$ python -q
>>> import numpy as np
>>> from numpy import linalg as LA
>>> np.set_printoptions(precision=2, suppress=True, linewidth=160, sign=" ")
>>> def rnd(a):
...     return np.round(a, 2) + 0
... 
>>> arr = np.load("w.npy")
>>> arr
array([[-2, -1,  5],
       [-1,  2, -1],
       [ 5, -1,  6]])
>>> ev, V = LA.eigh(arr)
>>> x = np.array([-3, -2, 3])
>>> rnd(x @ arr @ x / (x @ x)), rnd(ev[0]), rnd(ev[-1])
(np.float64(-2.09), np.float64(-4.44), np.float64(8.67))
>>> np.abs(arr).sum(axis=1).max(), rnd(np.abs(ev).max())
(np.int64(12), np.float64(8.67))
>>> x @ arr @ x
np.int64(-46)
>>> rnd(V * np.abs(ev) @ V.T)
array([[ 5.22, -0.41,  1.6 ],
       [-0.41,  2.05, -1.28],
       [ 1.6 , -1.28,  7.6 ]])
>>> W1 = np.array([[2, 0, 1], [0, 0, 1], [1, 1, 2]])
>>> c = np.array([3, 2, 0])
>>> H = np.maximum(arr @ W1 + c, 0)
>>> LA.matrix_rank(H)
np.int64(3)
>>> Z = np.array([[-2, 1, 1], [3, 2, 1], [-1, -3, -3]])
>>> H @ Z
array([[  6,  -3, -10],
       [  3,   2,   1],
       [-30, -13, -21]])
>>> ev, V = LA.eig(arr)
>>> rnd(ev)
array([-4.44,  8.67,  1.77])
>>> rnd(np.sort(LA.eigvals(LA.inv(arr))))
array([-0.23,  0.12,  0.57])
>>> ev, V = LA.eigh(arr)
>>> rnd(V @ np.diag(ev) @ V.T)
array([[-2., -1.,  5.],
       [-1.,  2., -1.],
       [ 5., -1.,  6.]])
>>> u = np.array([-2, -1, 1])
>>> M2 = arr + np.outer(u, np.eye(3)[1])
>>> LA.matrix_rank(LA.inv(M2) - LA.inv(arr), tol=1e-8)
np.int64(1)
>>> F = np.array([[8, 1, -4, -1, 8],
...     [1, -6, -1, 1, 8],
...     [-4, -1, -10, 1, -1],
...     [-1, 1, 1, 6, -1],
...     [8, 8, -1, -1, 8]])
>>> LA.matrix_power(F, 3)
array([[ 2398,   837,  -799,  -370,  2875],
       [  837,  -372,  -463,   -45,  1573],
       [ -799,  -463, -1148,   165,  -407],
       [ -370,   -45,   165,   270,  -440],
       [ 2875,  1573,  -407,  -440,  2926]])
>>> F @ F
array([[146,  69,  -2, -25, 141],
       [ 69, 103,   5, -10,  24],
       [ -2,   5, 119,   0, -39],
       [-25, -10,   0,  40, -15],
       [141,  24, -39, -15, 194]])
>>> m1 = np.loadtxt("out17.csv", delimiter=",")
>>> m1
array([[  0.,  -6.,  -6.,   0., -15., -15.],
       [  0.,  -4.,  -6.,   0., -10., -15.],
       [ -6.,   0.,  -2., -15.,   0.,  -5.],
       [  0.,  -9.,  -9.,   0.,   3.,   3.],
       [  0.,  -6.,  -9.,   0.,   2.,   3.],
       [ -9.,   0.,  -3.,   3.,   0.,   1.]])
>>> M2 = LA.inv(m1)
>>> rnd(LA.cond(m1))
np.float64(18.15)
>>> rnd(LA.inv(M2))
array([[  0.,  -6.,  -6.,   0., -15., -15.],
       [  0.,  -4.,  -6.,   0., -10., -15.],
       [ -6.,   0.,  -2., -15.,   0.,  -5.],
       [  0.,  -9.,  -9.,   0.,   3.,   3.],
       [  0.,  -6.,  -9.,   0.,   2.,   3.],
       [ -9.,   0.,  -3.,   3.,   0.,   1.]])
>>> rnd(LA.det(m1) * LA.det(M2))
np.float64(1.0)
>>> rnd(LA.det(m1) * M2)
array([[   5202.,   -7803.,    7803.,   26010.,  -39015.,   39015.],
       [  23409.,  -23409.,       0.,  117045., -117045.,       0.],
       [ -15606.,   23409.,       0.,  -78030.,  117045.,       0.],
       [  15606.,  -23409.,   23409.,  -10404.,   15606.,  -15606.],
       [  70227.,  -70227.,       0.,  -46818.,   46818.,       0.],
       [ -46818.,   70227.,       0.,   31212.,  -46818.,       0.]])
>>> x = np.array([0, 2, 0, 1, 2, 1])
>>> h1 = np.maximum(m1 @ x, 0)
>>> np.maximum(m1 @ (3 * x), 0)
array([  0.,   0.,   0.,   0.,   0.,  12.])
>>> m1 * (h1 > 1e-9)[:, None]
array([[ 0., -0., -0.,  0., -0., -0.],
       [ 0., -0., -0.,  0., -0., -0.],
       [-0.,  0., -0., -0.,  0., -0.],
       [ 0., -0., -0.,  0.,  0.,  0.],
       [ 0., -0., -0.,  0.,  0.,  0.],
       [-9.,  0., -3.,  3.,  0.,  1.]])
>>> rnd(np.tanh(m1 @ x))
array([-1., -1., -1., -1., -1.,  1.])
>>> s = 3 * 0.2 ** np.arange(4)
>>> O, _ = LA.qr(np.array([[0.9, -0.3, 1.7, 1.3],
...     [-0.5, 0.8, -0.4, 1.3],
...     [0.1, -1.3, 0.7, -0.3],
...     [-0.2, -0.6, -0.5, -0.6]]))
>>> rng = np.random.default_rng(35387)
>>> feats = rng.normal(size=(15, 4)) * s @ O
>>> rnd(feats)
array([[ 3.57,  0.28,  0.16, -1.06],
       [ 2.25,  0.67,  1.18, -1.47],
       [-2.91, -0.26, -0.75,  1.17],
       [ 2.17,  0.6 ,  0.5 , -1.05],
       [ 2.31,  0.  ,  0.18, -0.58],
       [ 1.42,  0.52,  0.85, -1.03],
       [-0.93, -0.03, -0.14,  0.27],
       [ 2.67,  0.52,  0.9 , -1.3 ],
       [-2.97, -1.22, -1.97,  2.24],
       [ 2.83,  0.37,  0.84, -1.23],
       [-0.75, -0.28, -0.14,  0.41],
       [-2.76, -0.5 , -0.89,  1.31],
       [-2.19, -0.51, -0.67,  1.06],
       [ 2.74,  0.46,  0.71, -1.24],
       [ 2.44,  0.13,  0.26, -0.8 ]])
>>> x = np.array([7, 9, 9, 1])
>>> h1 = np.maximum(feats @ x, 0)
>>> rnd(np.tanh(feats @ x))
array([ 1.,  1., -1.,  1.,  1.,  1., -1.,  1., -1.,  1., -1., -1., -1.,  1.,  1.])
>>> rnd(feats.T @ h1)
array([ 581.51,   96.13,  150.98, -258.84])
>>> x = np.array([3, 0, 3, 2])
>>> rhs = feats @ x
>>> c, lr = np.zeros(4), 1 / LA.norm(feats, 2) ** 2
>>> for i in range(150):
...     c -= lr * feats.T @ (feats @ c - rhs)
...     if i % 50 == 0: print(i, round(LA.norm(feats @ c - rhs), 2))
... 
0 1.15
50 0.94
100 0.88
>>> rnd(c)
array([ 2.34, -0.06,  0.79, -0.83])
>>> rnd(LA.cond(feats))
np.float64(136.05)
>>> M = np.loadtxt("block17.csv", delimiter=",")
>>> M
array([[ 86.,   0.,  45.,  27.,   0.],
       [  0.,   5.,   0.,   0.,   0.],
       [ 45.,   0.,  30.,  15.,   0.],
       [ 27.,   0.,  15.,  14.,   0.],
       [  0.,   0.,   0.,   0.,   5.]])
>>> ev, V = LA.eigh(M)
>>> rnd(LA.eigvalsh(M + -1 * np.eye(5)))
array([   4.,    4.,    4.,    4.,  119.])
>>> rnd(V.T @ V)
array([[ 1.,  0.,  0.,  0.,  0.],
       [ 0.,  1.,  0.,  0.,  0.],
       [ 0.,  0.,  1.,  0.,  0.],
       [ 0.,  0.,  0.,  1.,  0.],
       [ 0.,  0.,  0.,  0.,  1.]])
>>> np.abs(V[:, -1]).round(6).argmax()
np.int64(0)
>>> rnd(LA.eigvalsh(M @ M))
array([    25.,     25.,     25.,     25.,  14400.])
>>> rnd(ev)
array([   5.,    5.,    5.,    5.,  120.])
>>> rnd(ev.sum()), np.trace(M)
(np.float64(140.0), np.float64(140.0))
>>> M @ M
array([[ 10150.,      0.,   5625.,   3375.,      0.],
       [     0.,     25.,      0.,      0.,      0.],
       [  5625.,      0.,   3150.,   1875.,      0.],
       [  3375.,      0.,   1875.,   1150.,      0.],
       [     0.,      0.,      0.,      0.,     25.]])
>>> hat = np.triu(np.array([[3, 3, -1, -3, -2],
...     [3, -3, 2, 0, 1],
...     [1, -3, 1, -2, -2],
...     [-2, 3, -1, -1, 2],
...     [1, -1, 1, -2, -1]]), 1) + np.eye(5)
>>> M2 = hat @ M @ LA.inv(hat)
>>> hat @ M - M @ hat
array([[-126., -243.,   11.,  291.,  198.],
       [  90.,    0.,   50.,   30.,    0.],
       [ -54., -135.,   15.,  167.,  110.],
       [   0.,  -81.,   27.,  111.,   66.],
       [   0.,    0.,    0.,    0.,    0.]])
>>> rnd(LA.det(M2))
np.float64(75000.0)
>>> rnd(np.poly(M2))
array([     1.,   -140.,   2550., -18500.,  60625., -75000.])
>>> LA.matrix_rank(M2)
np.int64(5)
>>> M2
array([[  -40.,   135.,  -340.,  -830.,   755.],
       [   90.,  -265.,   680.,  1660., -1510.],
       [   -9.,    27.,   -63.,  -166.,   151.],
       [   27.,   -81.,   204.,   503.,  -453.],
       [    0.,     0.,     0.,     0.,     5.]])
>>> np.trace(M2), np.trace(M)
(np.float64(140.0), np.float64(140.0))
>>> [round(float(x), 2) for x in LA.svd(M, compute_uv=False)[:3]]
[120.0, 5.0, 5.0]
>>> LA.matrix_rank(M, rtol=0.1)
np.int64(1)
>>> LA.cond(M) > 100
np.False_
>>> u, g = M[4], M[2]
>>> u @ u
np.float64(25.0)
>>> u @ g
np.float64(0.0)
>>> p = (u @ g) / (u @ u) * u
>>> p
array([ 0.,  0.,  0.,  0.,  0.])
>>> rnd(LA.norm(u + g) ** 2 + LA.norm(u - g) ** 2)
np.float64(6350.0)
>>> J = np.load("arr.npy")
>>> J
array([[ 5.,  1.,  1.,  1.,  1.,  1.,  1.,  1.],
       [ 1.,  5.,  1.,  1.,  1.,  1.,  1.,  1.],
       [ 1.,  1.,  5.,  1.,  1.,  1.,  1.,  1.],
       [ 1.,  1.,  1.,  5.,  1.,  1.,  1.,  1.],
       [ 1.,  1.,  1.,  1.,  5.,  1.,  1.,  1.],
       [ 1.,  1.,  1.,  1.,  1.,  5.,  1.,  1.],
       [ 1.,  1.,  1.,  1.,  1.,  1.,  5.,  1.],
       [ 1.,  1.,  1.,  1.,  1.,  1.,  1.,  5.]])
>>> L = LA.cholesky(J)
>>> rnd(L @ L.T)
array([[ 5.,  1.,  1.,  1.,  1.,  1.,  1.,  1.],
       [ 1.,  5.,  1.,  1.,  1.,  1.,  1.,  1.],
       [ 1.,  1.,  5.,  1.,  1.,  1.,  1.,  1.],
       [ 1.,  1.,  1.,  5.,  1.,  1.,  1.,  1.],
       [ 1.,  1.,  1.,  1.,  5.,  1.,  1.,  1.],
       [ 1.,  1.,  1.,  1.,  1.,  5.,  1.,  1.],
       [ 1.,  1.,  1.,  1.,  1.,  1.,  5.,  1.],
       [ 1.,  1.,  1.,  1.,  1.,  1.,  1.,  5.]])
>>> rnd(L)
array([[ 2.24,  0.  ,  0.  ,  0.  ,  0.  ,  0.  ,  0.  ,  0.  ],
       [ 0.45,  2.19,  0.  ,  0.  ,  0.  ,  0.  ,  0.  ,  0.  ],
       [ 0.45,  0.37,  2.16,  0.  ,  0.  ,  0.  ,  0.  ,  0.  ],
       [ 0.45,  0.37,  0.31,  2.14,  0.  ,  0.  ,  0.  ,  0.  ],
       [ 0.45,  0.37,  0.31,  0.27,  2.12,  0.  ,  0.  ,  0.  ],
       [ 0.45,  0.37,  0.31,  0.27,  0.24,  2.11,  0.  ,  0.  ],
       [ 0.45,  0.37,  0.31,  0.27,  0.24,  0.21,  2.1 ,  0.  ],
       [ 0.45,  0.37,  0.31,  0.27,  0.24,  0.21,  0.19,  2.09]])
>>> LA.eigvalsh(J).min() > 0
np.True_
>>> mat = np.load("test7.npy")
>>> rnd(mat)
array([[ 1.  ,  0.  ,  0.  ,  0.  ],
       [ 0.  ,  0.87, -0.5 ,  0.  ],
       [ 0.  ,  0.5 ,  0.87,  0.  ],
       [ 0.  ,  0.  ,  0.  ,  1.  ]])
>>> rnd(LA.det(mat[::-1]))
np.float64(1.0)
>>> rnd(LA.eigvals(mat).sum().real)
np.float64(3.73)
>>> rnd(np.kron(np.eye(2, dtype=int), mat))
array([[ 1.  ,  0.  ,  0.  ,  0.  ,  0.  ,  0.  ,  0.  ,  0.  ],
       [ 0.  ,  0.87, -0.5 ,  0.  ,  0.  ,  0.  ,  0.  ,  0.  ],
       [ 0.  ,  0.5 ,  0.87,  0.  ,  0.  ,  0.  ,  0.  ,  0.  ],
       [ 0.  ,  0.  ,  0.  ,  1.  ,  0.  ,  0.  ,  0.  ,  0.  ],
       [ 0.  ,  0.  ,  0.  ,  0.  ,  1.  ,  0.  ,  0.  ,  0.  ],
       [ 0.  ,  0.  ,  0.  ,  0.  ,  0.  ,  0.87, -0.5 ,  0.  ],
       [ 0.  ,  0.  ,  0.  ,  0.  ,  0.  ,  0.5 ,  0.87,  0.  ],
       [ 0.  ,  0.  ,  0.  ,  0.  ,  0.  ,  0.  ,  0.  ,  1.  ]])
>>> rnd(np.einsum("ij,ji->", mat, mat))
np.float64(3.0)
>>> rnd(LA.norm(mat) ** 2 / LA.norm(mat, 2) ** 2)
np.float64(4.0)
>>> LA.norm(mat, axis=1).argmax()
np.int64(0)
>>> rnd(LA.norm(mat, 1)), rnd(LA.norm(mat, np.inf))
(np.float64(1.37), np.float64(1.37))
>>> rnd(LA.norm(mat[0] - mat[3]))
np.float64(1.41)
>>> rnd(LA.norm(mat, axis=1))
array([ 1.,  1.,  1.,  1.])
>>> rnd(mat.T @ mat)
array([[ 1.,  0.,  0.,  0.],
       [ 0.,  1.,  0.,  0.],
       [ 0.,  0.,  1.,  0.],
       [ 0.,  0.,  0.,  1.]])
>>> rnd(mat @ mat.T)
array([[ 1.,  0.,  0.,  0.],
       [ 0.,  1.,  0.,  0.],
       [ 0.,  0.,  1.,  0.],
       [ 0.,  0.,  0.,  1.]])
>>> rnd(LA.svd(mat, compute_uv=False))
array([ 1.,  1.,  1.,  1.])
>>> rnd(mat[:, 2] @ mat[:, 1])
np.float64(0.0)
>>> W0 = np.load("mat.npy")
>>> W0
array([[ 0,  1,  1,  0,  0,  1,  1],
       [ 1,  0,  1,  0,  0,  1,  1],
       [ 1,  1,  0,  0,  0,  1,  1],
       [ 0,  0,  0,  0,  1,  0,  0],
       [ 0,  0,  0,  1,  0,  0,  0],
       [ 1,  1,  1,  0,  0,  0,  1],
       [ 1,  1,  1,  0,  0,  1,  0]])
>>> M2 = np.array([[1, -2], [-2, 2], [-1, 1], [0, 0], [2, 1], [1, -2], [2, 1]])
>>> LA.matrix_rank(W0 @ M2)
np.int64(2)
>>> np.einsum("ik,kj->ji", W0, M2)
array([[ 0,  3,  2,  2,  0,  0, -1],
       [ 2, -2, -1,  1,  0,  2, -1]])
>>> LA.matrix_rank(np.vstack([W0, M2.T]))
np.int64(7)
>>> W0 @ M2
array([[ 0,  2],
       [ 3, -2],
       [ 2, -1],
       [ 2,  1],
       [ 0,  0],
       [ 0,  2],
       [-1, -1]])
